% python3 -q
>>> import numpy as np
>>> np.set_printoptions(precision=2, suppress=True, linewidth=160)
>>> arr = np.loadtxt("layer0.csv", delimiter=",")
>>> arr
array([[ 1.5 , -0.6 ,  0.7 , -0.7 , -0.5 , -0.89,  1.8 , -0.2 , -0.3 , -0.1 ],
       [-1.5 , -1.8 , -1.  ,  0.1 , -0.4 ,  4.23,  1.1 ,  1.5 ,  1.4 , -0.3 ],
       [-0.4 , -0.8 ,  0.6 ,  0.2 ,  0.5 , -6.01,  0.1 ,  0.4 , -2.  ,  0.7 ],
       [ 0.6 ,  0.2 ,  1.1 , -1.9 ,  0.1 ,  2.08,  0.6 , -0.9 ,  0.7 , -0.4 ],
       [ 2.2 ,  0.6 , -0.3 ,  1.8 , -1.9 ,  1.8 , -1.5 , -0.7 ,  0.6 , -0.7 ],
       [ 1.  ,  0.7 , -0.8 ,  0.  , -0.5 , -4.2 , -1.  , -0.6 , -1.4 ,  0.8 ],
       [-1.  , -0.6 , -1.5 ,  0.2 ,  0.5 , -1.21,  0.  , -0.4 , -0.4 ,  1.9 ],
       [ 0.7 ,  1.  ,  1.1 ,  1.2 ,  0.3 ,  1.51,  0.1 , -0.9 ,  0.5 ,  0.  ],
       [ 0.  , -0.7 ,  0.8 , -0.3 ,  0.9 , -3.28,  0.9 ,  0.4 , -1.1 ,  0.6 ],
       [ 1.5 , -1.5 ,  0.5 ,  0.2 , -0.8 ,  2.46, -1.2 ,  0.3 ,  0.8 , -1.  ],
       [-0.8 ,  1.8 ,  0.  ,  0.4 , -1.  , -0.31,  1.1 ,  1.7 , -0.1 , -0.8 ],
       [-1.4 , -1.1 ,  0.2 , -0.7 , -0.6 , -0.91, -0.3 , -0.2 , -0.3 ,  0.2 ],
       [-0.5 ,  0.1 ,  1.5 ,  0.6 ,  0.  ,  0.59,  0.6 ,  0.7 ,  0.2 , -1.5 ],
       [ 1.9 , -0.5 ,  2.2 ,  1.4 ,  0.  , -1.5 , -1.9 , -0.2 , -0.5 , -1.1 ],
       [-0.8 ,  1.3 , -1.9 ,  0.2 ,  0.  , -3.29,  0.1 , -0.6 , -1.1 ,  0.4 ],
       [-0.8 ,  0.9 ,  0.1 ,  1.4 ,  0.  , -1.22,  0.3 ,  0.8 , -0.4 , -0.6 ],
       [ 0.1 ,  0.3 ,  1.2 ,  1.  , -0.1 ,  2.42,  2.1 ,  0.7 ,  0.8 ,  0.  ],
       [-0.4 ,  0.9 ,  1.2 ,  0.3 ,  0.2 ,  0.28, -0.8 ,  0.5 ,  0.1 ,  2.  ],
       [ 0.1 ,  1.7 ,  1.1 ,  0.  ,  1.2 ,  2.39, -1.4 ,  1.8 ,  0.8 , -2.5 ],
       [ 0.9 ,  0.7 ,  1.1 , -0.6 , -0.6 ,  6.91, -0.1 ,  0.5 ,  2.3 , -2.5 ],
       [-0.2 ,  0.6 ,  0.8 , -0.8 , -1.4 ,  7.51,  0.5 , -0.1 ,  2.5 ,  1.1 ],
       [-1.1 , -0.3 ,  0.2 ,  1.2 ,  0.7 ,  1.2 , -0.4 , -0.1 ,  0.4 , -1.8 ],
       [-0.6 , -0.2 ,  0.8 ,  1.3 , -0.9 ,  1.2 ,  1.  ,  0.1 ,  0.4 ,  0.  ],
       [ 0.7 ,  0.9 ,  1.  ,  0.  ,  1.4 , -0.3 ,  0.7 ,  0.2 , -0.1 ,  0.4 ],
       [ 0.9 ,  0.3 ,  2.  ,  0.6 , -1.1 , -8.7 ,  0.3 , -1.2 , -2.9 ,  0.7 ],
       [ 1.5 , -1.3 , -0.4 , -0.2 , -1.2 ,  0.88,  0.7 ,  0.5 ,  0.3 , -1.8 ],
       [-1.3 ,  0.8 ,  0.3 , -3.6 ,  0.5 , -2.98, -0.5 , -0.4 , -1.  ,  0.  ],
       [ 1.8 ,  0.6 ,  0.  ,  0.  ,  0.5 , -1.51,  1.4 , -0.9 , -0.5 ,  0.5 ],
       [ 0.4 ,  1.5 ,  1.2 ,  0.4 , -0.5 ,  6.35,  0.2 ,  1.1 ,  2.1 , -0.1 ],
       [-2.1 ,  0.1 ,  0.6 ,  0.8 ,  0.8 ,  1.22, -1.7 , -0.8 ,  0.4 , -1.5 ],
       [ 0.7 ,  0.4 ,  0.2 , -1.5 ,  0.7 ,  0.31,  0.3 , -0.7 ,  0.1 , -0.8 ],
       [-1.6 ,  0.6 ,  0.4 , -0.2 , -0.7 , -5.07, -0.1 , -0.3 , -1.7 ,  0.6 ]])
>>> d = np.linalg.norm(arr[:, None] - arr[None], axis=-1)
>>> (d + 1e9 * np.eye(32)).round(6).argmin(axis=1)
array([27, 16, 31, 30,  9, 14, 11, 22,  2, 25, 15,  6, 22, 12,  5, 10, 22, 23, 21, 28, 28, 29, 16, 27,  2,  9, 11,  0, 20, 21,  3,  2])
>>> d.mean(axis=1).argmax()
np.int64(24)
>>> d.shape
(32, 32)
>>> np.linalg.matrix_rank(d ** 2)
np.int64(12)
>>> vec = np.array([-8, 0, -4, 1, 3, -8, 3, 7, -2, -2])
>>> rhs = arr @ vec
>>> np.round(np.linalg.lstsq(arr, rhs)[0], 2) + 0
array([-8.,  0., -4.,  1.,  3., -8.,  3.,  7., -2., -2.])
>>> rng = np.random.default_rng(67641)
>>> rhs = rhs + 0.05 * rng.normal(size=32)
>>> rhs
array([ -5.09,  -7.35,  56.23, -32.5 , -43.94,  21.37,  19.6 , -26.96,  31.96, -37.03,  23.24,  13.08,   3.18, -14.53,  37.92,  25.62, -14.72,  -6.09,  -8.89,
       -65.69, -73.11,   2.58,  -6.58,  -0.11,  48.58, -12.73,  28.62,  -2.96, -55.61,  -0.6 , -10.78,  49.3 ])
>>> coef, *_ = np.linalg.lstsq(arr, rhs)
>>> np.round(arr.T @ (rhs - arr @ coef), 2) + 0
array([0., 0., 0., 0., 0., 0., 0., 0., 0., 0.])
>>> vec = np.array([0, 1, -2, -2, 2, 1, 0, 2, -2, -2])
>>> h = np.maximum(arr @ vec, 0)
>>> h
array([ 0.  ,  4.23,  0.  ,  1.68,  0.  ,  0.  ,  0.  ,  0.  ,  0.  ,  0.  ,  3.89,  0.  ,  0.49,  0.  ,  1.61,  0.28,  0.  ,  0.  , 11.29,  6.81,  0.  ,
        2.1 ,  0.  ,  1.2 ,  0.  ,  2.38,  6.62,  0.  ,  1.85,  0.72,  4.71,  0.  ])
>>> arr.T @ h
array([ -6.93,  33.46,  21.48, -31.83,  10.6 ,  87.48,  -7.09,  31.51,  29.08, -63.18])
>>> proj = arr @ np.linalg.solve(arr.T @ arr, arr.T)
>>> np.round(proj @ arr[:, 4], 2) + 0
array([-0.5, -0.4,  0.5,  0.1, -1.9, -0.5,  0.5,  0.3,  0.9, -0.8, -1. , -0.6,  0. ,  0. ,  0. ,  0. , -0.1,  0.2,  1.2, -0.6, -1.4,  0.7, -0.9,  1.4, -1.1,
       -1.2,  0.5,  0.5, -0.5,  0.8,  0.7, -0.7])
>>> round(np.trace(proj), 2)
np.float64(10.0)
>>> np.allclose(proj @ proj, proj)
True
>>> np.abs(arr).max()
np.float64(8.7)
>>> np.linalg.matrix_rank(arr)
np.int64(10)
>>> round(np.linalg.norm(arr), 2)
np.float64(26.08)
>>> np.count_nonzero(arr)
np.int64(304)
>>> m1 = np.loadtxt("data.csv", delimiter=",")
>>> m1
array([[5., 1., 1., 1., 1., 1., 1., 1.],
       [1., 5., 1., 1., 1., 1., 1., 1.],
       [1., 1., 5., 1., 1., 1., 1., 1.],
       [1., 1., 1., 5., 1., 1., 1., 1.],
       [1., 1., 1., 1., 5., 1., 1., 1.],
       [1., 1., 1., 1., 1., 5., 1., 1.],
       [1., 1., 1., 1., 1., 1., 5., 1.],
       [1., 1., 1., 1., 1., 1., 1., 5.]])
>>> # symmetric
>>> np.round(np.linalg.norm(m1[5], 1), 2), round(float(np.linalg.norm(m1[5], np.inf)), 2)
(np.float64(12.0), 5.0)
>>> round(np.linalg.norm(m1, "nuc"), 2)
np.float64(40.0)
>>> np.linalg.norm(m1, axis=1)
array([5.66, 5.66, 5.66, 5.66, 5.66, 5.66, 5.66, 5.66])
>>> np.round(np.linalg.norm(m1, 1), 2), round(float(np.linalg.norm(m1, np.inf)), 2)
(np.float64(12.0), 12.0)
